% ipython --no-banner

In [1]: import numpy as np

In [2]: np.set_printoptions(precision=3, suppress=True, linewidth=140)

In [3]: def rd(a):
   ...:     return np.round(a, 3) + 0
   ...: 

In [4]: M = np.loadtxt("mat.csv", delimiter=",")

In [5]: print(M)
[[46. 48. 47. 46.]
 [48. 64. 56. 56.]
 [47. 56. 58. 52.]
 [46. 56. 52. 52.]]

In [6]: # symmetric

In [7]: r0 = np.array([8, 3, 0])

In [8]: print(np.array([np.convolve(row, r0, "same") for row in M]))
[[522. 520. 509. 138.]
 [656. 640. 616. 168.]
 [589. 632. 590. 156.]
 [586. 584. 572. 156.]]

In [9]: np.cross(M[2, :3], M[0, :3])
Out[9]: array([-152.,  459., -320.])

In [10]: B = np.linalg.inv(M)

In [11]: np.allclose(B, M.T)
Out[11]: False

In [12]: rd(np.linalg.cond(M))
Out[12]: np.float64(232.736)

In [13]: mat = np.loadtxt("layer4.csv", delimiter=",")

In [14]: mat
Out[14]: 
array([[18.,  4.,  4.],
       [ 4.,  0., -2.],
       [ 4., -2., 18.]])

In [15]: B = np.linalg.inv(mat)

In [16]: rd(np.linalg.slogdet(mat)[0])
Out[16]: np.float64(-1.0)

In [17]: print(rd(np.linalg.inv(B)))
[[18.  4.  4.]
 [ 4.  0. -2.]
 [ 4. -2. 18.]]

In [18]: (np.abs(B) > 1e-9).astype(int)
Out[18]: 
array([[1, 1, 1],
       [1, 1, 1],
       [1, 1, 1]])

In [19]: print(rd(np.linalg.cond(mat)))
17.469

In [20]: np.allclose(B, mat.T)
Out[20]: False

In [21]: x = np.array([-1, -1, -2])

In [22]: mat * x
Out[22]: 
array([[-18.,  -4.,  -8.],
       [ -4.,  -0.,   4.],
       [ -4.,   2., -36.]])

In [23]: print(np.linalg.norm(mat @ x) <= np.linalg.norm(mat, 2) * np.linalg.norm(x) + 1e-9)
True

In [24]: rng = np.random.default_rng(75)

In [25]: lab = rng.permutation(3)

In [26]: print(lab)
[2 0 1]

In [27]: B = mat[lab][:, lab]

In [28]: print(np.trace(B))
36.0

In [29]: B
Out[29]: 
array([[18.,  4., -2.],
       [ 4., 18.,  4.],
       [-2.,  4.,  0.]])

In [30]: Uu, sv, VT = np.linalg.svd(mat)

In [31]: np.argmax(sv[:-1] / (sv[1:] + 1e-6)) + 1
Out[31]: np.int64(2)

In [32]: B = Uu[:, :2] @ np.diag(sv[:2]) @ VT[:2]

In [33]: print(np.linalg.matrix_rank(mat, rtol=0.05))
3

In [34]: rd(np.abs(mat - B).max())
Out[34]: np.float64(1.17)

In [35]: np.linalg.matrix_rank(B)
Out[35]: np.int64(2)

In [36]: r0 = np.array([0, 2, 2, 0])

In [37]: r1 = np.array([-3, 3, 3])

In [38]: A = np.outer(r0, r1)

In [39]: A
Out[39]: 
array([[ 0,  0,  0],
       [-6,  6,  6],
       [-6,  6,  6],
       [ 0,  0,  0]])

In [40]: # rank 1

In [41]: x = np.array([1, 1, 1])

In [42]: np.einsum("ij,j->i", A, x)
Out[42]: array([0, 6, 6, 0])

In [43]: A @ (2 * x)
Out[43]: array([ 0, 12, 12,  0])

In [44]: np.sign((A @ x).round(6))
Out[44]: array([0, 1, 1, 0])

In [45]: A * x
Out[45]: 
array([[ 0,  0,  0],
       [-6,  6,  6],
       [-6,  6,  6],
       [ 0,  0,  0]])

In [46]: np.linalg.norm(A @ x) <= np.linalg.norm(A, 2) * np.linalg.norm(x) + 1e-9
Out[46]: np.True_

In [47]: print((A @ x).argmax())
1

In [48]: print(A @ np.eye(3)[1])
[0. 6. 6. 0.]

In [49]: theta = np.radians(120)

In [50]: Rm = np.eye(3)

In [51]: Rm[2, 2] = Rm[1, 1] = np.cos(theta)

In [52]: Rm[2, 1], Rm[1, 2] = -np.sin(theta), np.sin(theta)

In [53]: rd(Rm)
Out[53]: 
array([[ 1.   ,  0.   ,  0.   ],
       [ 0.   , -0.5  ,  0.866],
       [ 0.   , -0.866, -0.5  ]])

In [54]: B = A @ Rm.T

In [55]: np.allclose(np.linalg.norm(A, axis=1), np.linalg.norm(B, axis=1))
Out[55]: True

In [56]: rd(np.linalg.det(Rm)), rd(np.trace(Rm))
Out[56]: (np.float64(1.0), np.float64(0.0))

In [57]: rd(B)
Out[57]: 
array([[ 0.   ,  0.   ,  0.   ],
       [-6.   ,  2.196, -8.196],
       [-6.   ,  2.196, -8.196],
       [ 0.   ,  0.   ,  0.   ]])

In [58]: rd(np.linalg.svd(A, compute_uv=False)), rd(np.linalg.svd(B, compute_uv=False))
Out[58]: (array([14.697,  0.   ,  0.   ]), array([14.697,  0.   ,  0.   ]))

In [59]: Uu, sv, VT = np.linalg.svd(A)

In [60]: np.argmax(sv[:-1] / (sv[1:] + 1e-6)) + 1
Out[60]: np.int64(1)

In [61]: rd(sv)
Out[61]: array([14.697,  0.   ,  0.   ])

In [62]: B = Uu[:, :1] @ np.diag(sv[:1]) @ VT[:1]

In [63]: rd(B)
Out[63]: 
array([[ 0.,  0.,  0.],
       [-6.,  6.,  6.],
       [-6.,  6.,  6.],
       [ 0.,  0.,  0.]])

In [64]: print(rd(np.linalg.norm(A - B) / np.linalg.norm(A)))
0.0

In [65]: print(rd(np.abs(A - B).max()))
0.0

In [66]: print(rd(np.linalg.norm(A - B, 2)), rd(sv[1]))
0.0 0.0

In [67]: Uu, sv, VT = np.linalg.svd(A, full_matrices=False)

In [68]: print(rd(VT @ VT.T))
[[1. 0. 0.]
 [0. 1. 0.]
 [0. 0. 1.]]

In [69]: Uu.shape, sv.shape, VT.shape
Out[69]: ((4, 3), (3,), (3, 3))

In [70]: np.cumsum(sv ** 2) / np.sum(sv ** 2)
Out[70]: array([1., 1., 1.])

In [71]: arr = np.load("run8.npy")

In [72]: arr
Out[72]: 
array([[0.179, 0.446, 0.429],
       [0.2  , 0.4  , 0.4  ]])

In [73]: Uu, sv, VT = np.linalg.svd(arr)

In [74]: print(rd(sv))
[0.88  0.027]

In [75]: np.argmax(sv[:-1] / (sv[1:] + 1e-6)) + 1
Out[75]: np.int64(1)

In [76]: B = Uu[:, :1] @ np.diag(sv[:1]) @ VT[:1]

In [77]: print(np.linalg.matrix_rank(B))
1

In [78]: rd(np.abs(arr - B).max())
Out[78]: np.float64(0.018)

In [79]: rd(np.linalg.norm(arr - B, 2)), rd(sv[1])
Out[79]: (np.float64(0.027), np.float64(0.027))

In [80]: rd(B)
Out[80]: 
array([[0.196, 0.438, 0.429],
       [0.182, 0.408, 0.4  ]])

In [81]: B = arr + rng.integers(-2, 3, (2, 1)) @ rng.integers(-2, 3, (1, 3))

In [82]: B
Out[82]: 
array([[-1.821, -0.554,  1.429],
       [-3.8  , -1.6  ,  2.4  ]])

In [83]: print(B - arr)
[[-2. -1.  1.]
 [-4. -2.  2.]]

In [84]: rd(np.linalg.svd(B - arr, compute_uv=False))
Out[84]: array([5.477, 0.   ])

In [85]: np.linalg.matrix_rank(B - arr, tol=1e-8)
Out[85]: np.int64(1)

In [86]: feats = np.load("w.npy")

In [87]: feats
Out[87]: 
array([[-1., -2.,  0.],
       [ 2., -3.,  0.],
       [ 0.,  0.,  1.]])

In [88]: # 2 groups of indices that never mix

In [89]: lab = rng.permutation(3)

In [90]: lab
Out[90]: array([2, 1, 0])

In [91]: B = feats[lab][:, lab]

In [92]: print(np.allclose(B, feats))
False

In [93]: print(np.diag(B))
[ 1. -3. -1.]

In [94]: q, vecs = np.linalg.qr(feats[:, :2])[0], np.linalg.qr(feats[:, 2:])[0]

In [95]: sv = np.linalg.svd(q.T @ vecs, compute_uv=False)

In [96]: np.degrees(np.arccos(sv.clip(0, 1)))
Out[96]: array([90.])

In [97]: t3 = np.stack([feats, 3 * feats, feats[::-1]])

In [98]: rd(np.linalg.det(t3))
Out[98]: array([  7., 189.,  -7.])

In [99]: print(t3.sum(axis=0))
[[ -4.  -8.   1.]
 [ 10. -15.   0.]
 [ -1.  -2.   4.]]

In [100]: np.einsum("bij,cij->bc", t3, t3)
Out[100]: 
array([[ 19.,  57.,  13.],
       [ 57., 171.,  39.],
       [ 13.,  39.,  19.]])

In [101]: t3.shape
Out[101]: (3, 3, 3)

In [102]: np.linalg.matrix_rank(t3)
Out[102]: array([3, 3, 3])

In [103]: np.linalg.matrix_rank(t3.reshape(3, -1))
Out[103]: np.int64(2)

In [104]: rd(np.linalg.det(feats))
Out[104]: np.float64(7.0)

In [105]: rd(np.sort(np.linalg.eigvals(feats).real))
Out[105]: array([-2., -2.,  1.])

In [106]: print((feats != 0).astype(int))
[[1 1 0]
 [1 1 0]
 [0 0 1]]

In [107]: (np.linalg.matrix_power((feats != 0) + (feats.T != 0) + np.eye(3), 3) > 0).astype(int)
Out[107]: 
array([[1, 1, 0],
       [1, 1, 0],
       [0, 0, 1]])

In [108]: np.flatnonzero(np.linalg.matrix_power((feats != 0) + (feats.T != 0) + np.eye(3), 3)[2])
Out[108]: array([2])

In [109]: E = np.loadtxt("block19.csv", delimiter=",")

In [110]: print(E)
[[ 3. -1. -2.]
 [ 0.  1.  3.]
 [ 3. -3.  3.]]

In [111]: lab = rng.permutation(3)

In [112]: print(lab)
[0 2 1]

In [113]: B = E[lab][:, lab]

In [114]: np.allclose(B, E)
Out[114]: False

In [115]: np.diag(B)
Out[115]: array([3., 3., 1.])

In [116]: rd(np.sort(np.abs(np.linalg.eigvals(B))))
Out[116]: array([1.524, 4.653, 4.653])

In [117]: B
Out[117]: 
array([[ 3., -2., -1.],
       [ 3.,  3., -3.],
       [ 0.,  3.,  1.]])

In [118]: rd(np.linalg.det(B))
Out[118]: np.float64(33.0)

In [119]: B @ B
Out[119]: 
array([[  3., -15.,   2.],
       [ 18.,  -6., -15.],
       [  9.,  12.,  -8.]])

In [120]: (B + B.T) / 2
Out[120]: 
array([[ 3. ,  0.5, -0.5],
       [ 0.5,  3. ,  0. ],
       [-0.5,  0. ,  1. ]])

In [121]: np.trace(B)
Out[121]: np.float64(7.0)

In [122]: rd(np.abs(np.linalg.eigvals(B)).max())
Out[122]: np.float64(4.653)

In [123]: K = np.load("x.npy")

In [124]: K
Out[124]: 
array([[ 4, -3,  3],
       [-4, 20,  0],
       [ 4, -5, 65]])

In [125]: ev, vecs = np.linalg.eig(K)

In [126]: rd(np.sort(np.linalg.eigvals(np.linalg.inv(K))))
Out[126]: array([0.015, 0.048, 0.317])

In [127]: rd(ev)
Out[127]: array([65.219,  3.151, 20.63 ])

In [128]: rd(K @ vecs[:, 0] - ev[0] * vecs[:, 0])
Out[128]: array([0., 0., 0.])

In [129]: rd(np.sort(np.linalg.eigvals(K.T)))
Out[129]: array([ 3.151, 20.63 , 65.219])

In [130]: B = K + rng.integers(-2, 3, (3, 2)) @ rng.integers(-2, 3, (2, 3))

In [131]: B
Out[131]: 
array([[  2,  -9,   8],
       [ -6,  14,   5],
       [  2, -11,  70]])

In [132]: B - K
Out[132]: 
array([[-2, -6,  5],
       [-2, -6,  5],
       [-2, -6,  5]])

In [133]: np.linalg.matrix_rank(B - K, tol=1e-8)
Out[133]: np.int64(1)

In [134]: np.abs(B - K).sum(axis=1)
Out[134]: array([13, 13, 13])

In [135]: lab = rng.permutation(3)

In [136]: B = K[:, lab] * rng.choice([-1, 1], 3)

In [137]: B
Out[137]: 
array([[  3,   3,   4],
       [  0, -20,  -4],
       [ 65,   5,   4]])

In [138]: Uu, _, VT = np.linalg.svd(K.T @ B)

In [139]: lab
Out[139]: array([2, 1, 0])

In [140]: lab = rng.permutation(3)

In [141]: lab
Out[141]: array([0, 1, 2])

In [142]: B = K[lab][:, lab]

In [143]: B
Out[143]: 
array([[ 4, -3,  3],
       [-4, 20,  0],
       [ 4, -5, 65]])
